$ ipython --no-banner

In [1]: import numpy as np

In [2]: import numpy.linalg as la

In [3]: np.set_printoptions(precision=3, suppress=True, linewidth=200, legacy="1.25")

In [4]: def tidy(a):
   ...:     return np.round(a, 3) + 0
   ...: 

In [5]: F = np.loadtxt("block15.csv", delimiter=",")

In [6]: print(F)
[[2. 1. 0. 0. 0. 0. 0. 0. 0.]
 [0. 2. 1. 0. 0. 0. 0. 0. 0.]
 [0. 0. 2. 1. 0. 0. 0. 0. 0.]
 [0. 0. 0. 2. 1. 0. 0. 0. 0.]
 [0. 0. 0. 0. 2. 1. 0. 0. 0.]
 [0. 0. 0. 0. 0. 2. 1. 0. 0.]
 [0. 0. 0. 0. 0. 0. 2. 1. 0.]
 [0. 0. 0. 0. 0. 0. 0. 2. 1.]
 [0. 0. 0. 0. 0. 0. 0. 0. 2.]]

In [7]: blk = np.stack([F, 2 * F, F[::-1]])

In [8]: print(np.einsum("bij,cij->bc", blk, blk))
[[ 44.  88.   5.]
 [ 88. 176.  10.]
 [  5.  10.  44.]]

In [9]: print(la.matrix_rank(blk.reshape(3, -1)))
2

In [10]: print(la.matrix_rank(blk))
[9 9 9]

In [11]: print((blk @ F.T).shape)
(3, 9, 9)

In [12]: A = np.load("test12.npy")

In [13]: print(A)
[[-1  3 -1  3 -1  3]
 [-5  3 -5  3 -5  3]
 [ 5  1  5  1  5  1]
 [-1  3 -1  3 -1  3]
 [-5  3 -5  3 -5  3]
 [ 5  1  5  1  5  1]]

In [14]: print(la.cond(A) > 100)
True

In [15]: print(tidy(la.norm(A, 2) / la.norm(A)))
0.891

In [16]: print([round(float(x), 3) for x in la.svd(A, compute_uv=False)[:3]])
[18.267, 9.29, 0.0]

In [17]: rng = np.random.default_rng(702)

In [18]: z = rng.permutation(6)

In [19]: print(z)
[0 3 1 5 4 2]

In [20]: M2 = A[z][:, z]

In [21]: print(np.allclose(M2, A))
False

In [22]: Uu, sigma, VT = la.svd(A)

In [23]: print(np.argmax(sigma[:-1] / (sigma[1:] + 1e-6)) + 1)
2

In [24]: M2 = Uu[:, :2] @ np.diag(sigma[:2]) @ VT[:2]

In [25]: print(tidy(la.norm(A - M2, 2)), tidy(sigma[2]))
0.0 0.0

In [26]: print(la.matrix_rank(A, rtol=0.05))
2

In [27]: print(la.matrix_rank(M2))
2

In [28]: M2 = F + rng.integers(-2, 3, (9, 7)) @ rng.integers(-2, 3, (7, 9))

In [29]: print(M2)
[[ -1.   0.   5.  -1.   3.   1.  -4.  -5.  -6.]
 [ -3.   8.   3.  -1.  -2.   1.   5.   1.  -2.]
 [ -1.   4.   5.   4.   6.  13.   7. -14.  -1.]
 [  5.  -6.  -1.   3.  -2.  -3.  -6.   0.  -1.]
 [ -1.   4.   4.  -2.   4.   6.   3.  -4.  -5.]
 [  4.  -2.   5.   4.   0.   9.   5.  -7.  -7.]
 [  1.  -5.   0.   9.  -4.   5.   1.  -7.  -7.]
 [ -1.  -3.  -5.  -3.   1.  -4.  -8.   7.   1.]
 [ -4.   1.  -6.  13. -12.  -2.   5.  -2.   8.]]

In [30]: print(np.abs(M2 - F).sum(axis=1))
[29. 23. 52. 26. 30. 40. 40. 30. 51.]

In [31]: print(la.matrix_rank(M2 - F, tol=1e-8))
7
